In [1]: import numpy as np

In [2]: np.set_printoptions(precision=2, suppress=True, linewidth=140)

In [3]: W0 = np.load("mat.npy")

In [4]: W0
Out[4]: 
array([[ 2.06, -3.6 , -2.97, -4.5 , -1.69, -0.61,  1.01],
       [ 3.65,  0.89, -2.14,  4.5 , -3.84,  2.5 , -6.07],
       [-3.13, -4.12, -1.95, -6.09, -2.87,  1.54,  1.18],
       [ 2.54, -0.04, -1.14,  7.49, -4.35,  4.63, -5.26],
       [ 3.66,  0.39, -2.56,  5.56, -5.02,  3.87, -4.65],
       [ 1.03,  1.47, -2.04,  7.26, -3.82,  3.9 , -4.14],
       [ 4.59, -1.13, -3.33,  5.81, -5.4 ,  3.93, -3.1 ],
       [ 0.17, -2.38, -3.4 , -4.37, -1.52,  1.15,  2.54],
       [ 3.86,  1.01, -2.12,  6.77, -5.2 ,  4.88, -2.7 ],
       [ 3.37,  1.21, -2.12,  6.14, -5.38,  4.68, -2.12],
       [-0.38, -2.21, -3.97, -6.45, -1.62,  0.43, -0.54],
       [ 2.79,  0.3 , -4.17,  7.33, -4.89,  3.24, -4.54],
       [-0.85, -3.59, -2.15, -4.25, -2.2 ,  0.21,  1.6 ],
       [ 2.18,  1.95, -3.15,  4.95, -5.11,  2.85, -4.39],
       [ 4.76,  1.95, -1.27,  6.06, -4.9 ,  4.56, -2.13],
       [-0.15, -2.92, -4.26, -7.37, -1.6 ,  0.61,  1.97],
       [ 5.29,  0.93, -1.82,  7.13, -3.25,  3.66, -3.11],
       [-0.27, -2.8 , -2.79, -5.43, -3.59,  2.32,  0.36],
       [ 4.44,  1.7 , -1.34,  5.77, -5.52,  2.38, -4.46],
       [ 3.65, -0.79, -2.89,  5.27, -2.32,  3.96, -4.06],
       [-1.32, -3.02, -2.96, -4.05, -2.82,  2.12,  0.25],
       [ 0.94, -3.96, -4.1 , -5.39, -4.25,  0.4 ,  1.14],
       [ 3.14,  0.69, -1.29,  7.71, -3.65,  2.83, -4.59],
       [-1.69, -1.66, -2.5 , -5.69, -2.32, -0.23,  0.6 ],
       [ 3.1 , -0.9 , -0.06,  8.12, -4.52,  3.  , -2.61],
       [-0.98, -1.11, -3.31, -4.68, -2.52,  1.1 , -0.62],
       [-2.07, -4.74, -3.08, -6.11, -4.48,  2.47, -0.07],
       [ 4.35,  1.39,  0.31,  6.57, -4.05,  5.79, -3.43]])

In [5]: w1 = np.array([[0, 0, 1],
   ...:     [2, 2, 1],
   ...:     [0, 0, 0],
   ...:     [1, 0, 0],
   ...:     [0, 0, 0],
   ...:     [2, 2, 1],
   ...:     [0, 2, 0]])

In [6]: beta = np.array([2, 4, 5])

In [7]: act = np.maximum(W0 @ w1 + beta, 0)

In [8]: np.linalg.matrix_rank(act)
Out[8]: np.int64(3)

In [9]: W2 = np.array([[8, -5], [-8, -2], [2, -7]])

In [10]: (act @ W2).round(6).argmax(axis=1)
Out[10]: array([0, 0, 1, 0, 0, 0, 0, 1, 0, 0, 0, 0, 0, 0, 0, 0, 0, 0, 0, 0, 0, 0, 0, 0, 0, 0, 0, 0])

In [11]: th = np.radians(60)

In [12]: R = np.eye(7)

In [13]: R[2, 2] = R[4, 4] = np.cos(th)

In [14]: R[2, 4], R[4, 2] = -np.sin(th), np.sin(th)

In [15]: R
Out[15]: 
array([[ 1.  ,  0.  ,  0.  ,  0.  ,  0.  ,  0.  ,  0.  ],
       [ 0.  ,  1.  ,  0.  ,  0.  ,  0.  ,  0.  ,  0.  ],
       [ 0.  ,  0.  ,  0.5 ,  0.  , -0.87,  0.  ,  0.  ],
       [ 0.  ,  0.  ,  0.  ,  1.  ,  0.  ,  0.  ,  0.  ],
       [ 0.  ,  0.  ,  0.87,  0.  ,  0.5 ,  0.  ,  0.  ],
       [ 0.  ,  0.  ,  0.  ,  0.  ,  0.  ,  1.  ,  0.  ],
       [ 0.  ,  0.  ,  0.  ,  0.  ,  0.  ,  0.  ,  1.  ]])

In [16]: A2 = W0 @ R.T

In [17]: print(np.linalg.svd(W0, compute_uv=False), np.linalg.svd(A2, compute_uv=False))
[42.39 25.28  6.77  6.4   5.06  4.08  3.94] [42.39 25.28  6.77  6.4   5.06  4.08  3.94]

In [18]: print(np.round(np.linalg.det(R), 2), np.trace(R))
1.0 6.0

In [19]: print(np.abs(A2 - W0).max(axis=0))
[0.   0.   6.34 0.   2.89 0.   0.  ]

In [20]: x = np.array([0, 2, 1, 2, 2, 1, 0])

In [21]: target = R @ x

In [22]: target
Out[22]: array([ 0.  ,  2.  , -1.23,  2.  ,  1.87,  1.  ,  0.  ])

In [23]: np.linalg.solve(R, 4 * target)
Out[23]: array([0., 8., 4., 8., 8., 4., 0.])

In [24]: Xc = (W0 - W0.mean(axis=0)) / W0.std(axis=0)

In [25]: Xc.std(axis=0)
Out[25]: array([1., 1., 1., 1., 1., 1., 1.])

In [26]: np.argwhere(np.abs(Xc) > 2)
Out[26]: 
array([[ 2,  0],
       [24,  2],
       [27,  2]])

In [27]: beta = np.linalg.lstsq(np.delete(Xc, 0, axis=1), Xc[:, 0])[0]

In [28]: round(1 - np.var(Xc[:, 0] - np.delete(Xc, 0, axis=1) @ beta), 2)
Out[28]: np.float64(0.76)

In [29]: feats = np.load("layer13.npy")

In [30]: feats
Out[30]: 
array([[-26.33,  -4.65,   7.51,   0.  ,   1.85, -14.4 , -15.95],
       [-16.91,  22.49,   6.78,   2.15,  13.06,   2.47,  19.72],
       [-24.38,  -5.28,   6.81,  -1.27,   3.43, -14.66, -14.6 ],
       [-16.39,  23.92,   6.69,   1.81,  13.48,   3.81,  21.79],
       [-26.77,  -6.65,   7.73,   0.14,   1.18, -13.35, -17.35],
       [-18.2 ,  22.9 ,   7.38,   1.6 ,  14.88,   5.17,  19.1 ],
       [-23.64,  -8.31,   8.3 ,   1.13,   2.9 , -13.82, -15.62],
       [-25.78,  -4.75,   8.49,   1.71,   0.77, -13.81, -14.95],
       [-16.4 ,  23.99,   9.58,   2.3 ,  11.6 ,   2.53,  18.99],
       [-16.51,  24.87,   6.34,   1.54,  11.87,   4.71,  20.64]])

In [31]: x = np.array([-3, -2, -3, 3, -2, 3, 1])

In [32]: target = feats @ x

In [33]: np.linalg.lstsq(feats, target)[0]
Out[33]: array([-3., -2., -3.,  3., -2.,  3.,  1.])

In [34]: rng = np.random.default_rng(681)

In [35]: target = target + 0.05 * rng.normal(size=10)

In [36]: target
Out[36]: array([  2.83,  -7.15,  -6.02,  -7.01,  11.09,  -3.77,   3.17,   8.56, -17.23,  -3.48])

In [37]: beta, *_ = np.linalg.lstsq(feats, target)

In [38]: round(float(np.linalg.norm(target - feats @ beta)), 2)
Out[38]: 0.08

In [39]: print(np.round(feats.T @ (target - feats @ beta), 2) + 0)
[0. 0. 0. 0. 0. 0. 0.]

In [40]: [round(float(np.linalg.norm(np.linalg.solve(feats.T @ feats + lam * np.eye(7), feats.T @ target))), 2) for lam in (0, 1, 10, 100)]
Out[40]: [6.74, 5.67, 2.64, 0.51]

In [41]: beta
Out[41]: array([-3.04, -2.08, -2.95,  2.91, -2.08,  3.02,  1.1 ])
